% ipython --no-banner

In [1]: import numpy as np

In [2]: from numpy import linalg as LA

In [3]: np.set_printoptions(precision=1, suppress=True, linewidth=120)

In [4]: rnd = lambda a: np.round(a, 1) + 0

In [5]: W0 = np.load("a.npy")

In [6]: print(W0)
[[ 0.  0. -2.]
 [ 0.  0. -2.]
 [-2. -2.  0.]]

In [7]: Uu, sig, Vt = LA.svd(W0)

In [8]: vecs = Vt[:(sig > 1e-8).sum()]

In [9]: rng = np.random.default_rng(2649)

In [10]: x0 = W0[1] + 3 * W0[0] + rng.integers(2) * np.eye(3)[1]

In [11]: print(x0)
[ 0.  0. -8.]

In [12]: print(rnd(LA.norm(x0 - vecs.T @ vecs @ x0)))
0.0

In [13]: rank = LA.matrix_rank(W0)

In [14]: print(rank)
2

In [15]: N = LA.svd(W0)[2][rank:].T

In [16]: print(N[:, 0] / N[np.abs(N[:, 0]).round(6).argmax(), 0])
[ 1. -1. -0.]

In [17]: print(N.shape)
(3, 1)

In [18]: print([int(LA.matrix_rank(W0[:, :j + 1])) for j in range(3)])
[1, 1, 2]

In [19]: print(W0 @ N)
[[0.]
 [0.]
 [0.]]

In [20]: print(rnd(N @ N.T))
[[ 0.5 -0.5  0. ]
 [-0.5  0.5  0. ]
 [ 0.   0.   0. ]]

In [21]: print(np.allclose(W0 @ N, 0))
True

In [22]: sig = 10 * 0.9 ** np.arange(3)

In [23]: X = rng.normal(size=(21, 3)) * rng.permutation(sig)

In [24]: print(rnd(X))
[[ 11.4  10.   -4.6]
 [  1.3 -32.7  -3.3]
 [-15.2   3.8  -4.6]
 [ 14.4  15.5  -1.9]
 [ -5.8  -7.8  -6.3]
 [ -2.8   6.6 -16.8]
 [ 12.4   2.6  10.3]
 [  2.6  14.5  20.3]
 [ -4.7   6.   11.6]
 [ -3.5  23.3  13.1]
 [ -3.1  -8.5   0. ]
 [  8.8 -11.  -15. ]
 [  5.9  13.3  10.2]
 [ -5.8 -11.8  -1.1]
 [ 10.1   5.2   7.8]
 [ 10.3   2.3  -8.7]
 [  3.9  11.3   2.9]
 [ 11.4  -8.1  -2.2]
 [  0.8  -6.    9.8]
 [  8.6  -9.2  -4.7]
 [ -6.1   8.3   0. ]]

In [25]: A2 = W0 / np.sqrt((W0 ** 2).mean(axis=1, keepdims=True))

In [26]: print(LA.matrix_rank(A2) == LA.matrix_rank(W0))
True

In [27]: print(rnd(A2[1]))
[ 0.   0.  -1.7]

In [28]: print(LA.matrix_rank(W0 - W0.mean(axis=1, keepdims=True)))
1

In [29]: print(rnd(LA.norm(A2, axis=1)))
[1.7 1.7 1.7]

In [30]: sig = 3 * 0.9 ** np.arange(3)

In [31]: mat = rng.normal(size=(11, 3)) * rng.permutation(sig)

In [32]: print(rnd(mat))
[[-2.5  0.5  6.1]
 [ 2.7 -2.   2.3]
 [-1.9 -0.9 -1.5]
 [ 3.9  2.1 -2.2]
 [-2.8 -0.5 -1.2]
 [ 3.4 -1.3 -4.5]
 [-3.8 -3.5 -5. ]
 [-2.6 -0.4  3.6]
 [-3.5  1.4  2.9]
 [-1.4 -0.3 -3.7]
 [ 0.1 -4.3  2.6]]

In [33]: cen = mat - mat.mean(axis=0)

In [34]: Uu, sig, Vt = LA.svd(cen, full_matrices=False)

In [35]: print((np.sign(Uu[:, 0]) == np.sign(Uu[0, 0])).astype(int))
[1 1 0 0 0 0 0 1 1 0 1]

In [36]: print(rnd(np.abs(Vt[-1])))
[0.1 1.  0.1]

In [37]: print(rnd(Vt[0] * np.sign(Vt[0, np.abs(Vt[0]).argmax()])))
[-0.3  0.1  0.9]

In [38]: A2 = np.c_[mat[:, :2] @ np.array([[2, 3], [0, 1]]), np.array([-4, -4, -4, 5, -4, -3, -1, 0, 2, 5, -2])]

In [39]: print(rnd(A2))
[[ -5.   -6.9  -4. ]
 [  5.5   6.2  -4. ]
 [ -3.8  -6.7  -4. ]
 [  7.8  13.8   5. ]
 [ -5.5  -8.8  -4. ]
 [  6.9   9.1  -3. ]
 [ -7.6 -14.9  -1. ]
 [ -5.2  -8.2   0. ]
 [ -6.9  -8.9   2. ]
 [ -2.8  -4.5   5. ]
 [  0.2  -4.   -2. ]]

In [40]: print(rnd(LA.norm(LA.qr(mat)[0].T @ A2, axis=0) ** 2 / ((A2 ** 2).sum(axis=0) + 1e-12)))
[1.  1.  0.4]

In [41]: print(rnd(LA.norm(A2 - mat @ LA.lstsq(mat, A2)[0], axis=0)))
[0.  0.  9.1]

In [42]: print(LA.matrix_rank(A2))
3

In [43]: print(rnd(LA.lstsq(mat, A2[:, 0])[0]))
[2. 0. 0.]
